$ python3 -q
>>> import numpy as np
>>> from numpy import linalg as LA
>>> np.set_printoptions(precision=2, suppress=True, linewidth=140, sign=" ")
>>> mat = np.loadtxt("test8.csv", delimiter=",")
>>> print(mat)
[[ 0.  0.  0.  0.  0.  0.]
 [ 0.  0.  0.  0.  0.  0.]
 [ 0.  0.  9.  0.  6.  3.]
 [ 0.  0.  0.  0.  0.  0.]
 [ 0.  0.  6.  0.  4.  2.]
 [ 0.  0.  3.  0.  2.  1.]]
>>> # columns 0 and 1 are equal
>>> U, sv, vt = LA.svd(mat)
>>> print(sv.round(2) + 0)
[ 14.   0.   0.   0.   0.   0.]
>>> M2 = U[:, :1] @ np.diag(sv[:1]) @ vt[:1]
>>> print(np.round(np.abs(mat - M2).max(), 2))
0.0
>>> print(round(LA.norm(mat - M2) / LA.norm(mat), 2))
0.0
>>> print(LA.matrix_rank(mat, rtol=0.05))
1
>>> print(LA.norm(mat, axis=1).argmax())
2
>>> print(round(float(LA.norm(mat[5] - mat[3])), 2))
3.74
>>> print(np.round(LA.norm(mat, 1), 2), round(float(LA.norm(mat, np.inf)), 2))
18.0 18.0
>>> evals, V = LA.eigh(mat)
>>> vec = np.array([0, 3, 0, 1, 3, 1])
>>> print(np.round(V * np.abs(evals) @ V.T, 2) + 0)
[[ 0.  0.  0.  0.  0.  0.]
 [ 0.  0.  0.  0.  0.  0.]
 [ 0.  0.  9.  0.  6.  3.]
 [ 0.  0.  0.  0.  0.  0.]
 [ 0.  0.  6.  0.  4.  2.]
 [ 0.  0.  3.  0.  2.  1.]]
>>> print(np.round(LA.eigvalsh(mat[1:, 1:]), 2) + 0)
[  0.   0.   0.   0.  14.]
>>> print(np.abs(mat).sum(axis=1).max(), np.abs(evals).max())
18.0 14.0
>>> print(vec @ mat @ vec / (vec @ vec), np.round(evals[0], 2), evals[-1])
2.45 -0.0 14.0
>>> print(np.round(V * np.maximum(evals, 0) @ V.T, 2) + 0)
[[ 0.  0.  0.  0.  0.  0.]
 [ 0.  0.  0.  0.  0.  0.]
 [ 0.  0.  9.  0.  6.  3.]
 [ 0.  0.  0.  0.  0.  0.]
 [ 0.  0.  6.  0.  4.  2.]
 [ 0.  0.  3.  0.  2.  1.]]
>>> evals, V = LA.eigh(mat)
>>> print(np.round(LA.svd(mat, compute_uv=False), 2) + 0)
[ 14.   0.   0.   0.   0.   0.]
>>> print(np.round(V.T @ mat @ V, 2) + 0)
[[  0.   0.   0.   0.   0.   0.]
 [  0.   0.   0.   0.   0.   0.]
 [  0.   0.   0.   0.   0.   0.]
 [  0.   0.   0.   0.   0.   0.]
 [  0.   0.   0.   0.   0.   0.]
 [  0.   0.   0.   0.   0.  14.]]
>>> print((evals > 1e-8).sum(), (evals < -1e-8).sum())
1 0
>>> print(LA.eigvalsh(mat + -3 * np.eye(6)))
[-3. -3. -3. -3. -3. 11.]
>>> print(np.round(V @ np.diag(evals) @ V.T, 2) + 0)
[[ 0.  0.  0.  0.  0.  0.]
 [ 0.  0.  0.  0.  0.  0.]
 [ 0.  0.  9.  0.  6.  3.]
 [ 0.  0.  0.  0.  0.  0.]
 [ 0.  0.  6.  0.  4.  2.]
 [ 0.  0.  3.  0.  2.  1.]]
